$ python3 -q
>>> import numpy as np
>>> np.set_printoptions(precision=4, suppress=True, linewidth=100)
>>> th = np.deg2rad(45)
>>> data = np.eye(3)
>>> data[np.ix_([1, 2], [1, 2])] = [[np.cos(th), -np.sin(th)], [np.sin(th), np.cos(th)]]
>>> print(data)
[[ 1.      0.      0.    ]
 [ 0.      0.7071 -0.7071]
 [ 0.      0.7071  0.7071]]
>>> P = np.triu(np.array([[2, -2, 1], [3, -1, 1], [3, 0, 3]]), 1) + np.eye(3)
>>> other = P @ data @ np.linalg.inv(P)
>>> print(other.round(4) + 0)
[[ 1.      1.2929 -0.1716]
 [ 0.      1.4142 -1.4142]
 [ 0.      0.7071  0.    ]]
>>> print(P @ data - data @ P)
[[ 0.      1.2929  1.1213]
 [ 0.      0.7071  0.    ]
 [ 0.      0.     -0.7071]]
>>> print(np.poly(other))
[ 1.     -2.4142  2.4142 -1.    ]
>>> print(round(np.trace(other), 4), np.round(np.trace(data), 4))
2.4142 2.4142
>>> print(np.round(np.linalg.norm(data[0], 1), 4), round(float(np.linalg.norm(data[0], np.inf)), 4))
1.0 1.0
>>> print(round(float(np.linalg.norm(data, "nuc")), 4))
3.0
>>> print(data[0] @ data[2])
0.0
>>> print(round(np.linalg.norm(data, 1), 4), round(float(np.linalg.norm(data, np.inf)), 4))
1.4142 1.4142
>>> th = np.radians(135)
>>> R = np.eye(3)
>>> R[0, 0] = R[1, 1] = np.cos(th)
>>> R[0, 1], R[1, 0] = -np.sin(th), np.sin(th)
>>> print(R)
[[-0.7071 -0.7071  0.    ]
 [ 0.7071 -0.7071  0.    ]
 [ 0.      0.      1.    ]]
>>> other = data @ R.T
>>> print(np.allclose(data @ data.T, other @ other.T))
True
>>> print(round(float(np.linalg.det(R)), 4), round(np.trace(R), 4))
1.0 -0.4142
>>> print(round(float(np.linalg.det(data[::-1])), 4))
-1.0
>>> print(round(np.einsum("ij,ji->", data, data), 4))
1.0
>>> print(np.linalg.eigvals(data))
[0.7071+0.7071j 0.7071-0.7071j 1.    +0.j    ]
>>> print(round(float(np.linalg.det(data.T)), 4))
1.0
>>> rng = np.random.default_rng(308713)
>>> lab = rng.permutation(3)
>>> other = data[:, lab] * rng.choice([-1, 1], 3)
>>> print(other)
[[ 0.     -0.     -1.    ]
 [ 0.7071  0.7071 -0.    ]
 [ 0.7071 -0.7071 -0.    ]]
>>> left, _, Vt = np.linalg.svd(data.T @ other)
>>> print(np.round(left @ Vt, 4) + 0)
[[ 0.  0. -1.]
 [ 1.  0.  0.]
 [ 0. -1.  0.]]
>>> print(lab)
[1 2 0]
>>> mat = np.array([[0.0, 3.0, 0.0, 1.0, -2.0],
...     [1.0, 2.0, 1.0, 1.0, 0.0],
...     [3.0, 2.0, 2.0, 0.0, 0.0],
...     [2.0, 3.0, 0.0, 2.0, -2.0],
...     [0.0, 0.0, 0.0, 0.0, 9.0]])
>>> q, vecs = np.linalg.qr(mat[:, :4])[0], np.linalg.qr(mat[:, 4:])[0]
>>> sig = np.linalg.svd(q.T @ vecs, compute_uv=False)
>>> print(np.degrees(np.arccos(sig.clip(0, 1))))
[72.5536]
>>> print((sig > 0.9).sum())
0
>>> other = data + rng.integers(-2, 3, (3, 1)) @ rng.integers(-2, 3, (1, 3))
>>> print(other)
[[ 2.      2.     -2.    ]
 [-1.     -1.2929  1.2929]
 [ 2.      4.7071 -3.2929]]
>>> print(np.abs(other - data).sum(axis=1))
[ 5.  5. 10.]
>>> print(np.round(np.linalg.svd(other - data, compute_uv=False), 4) + 0)
[7.3485 0.     0.    ]
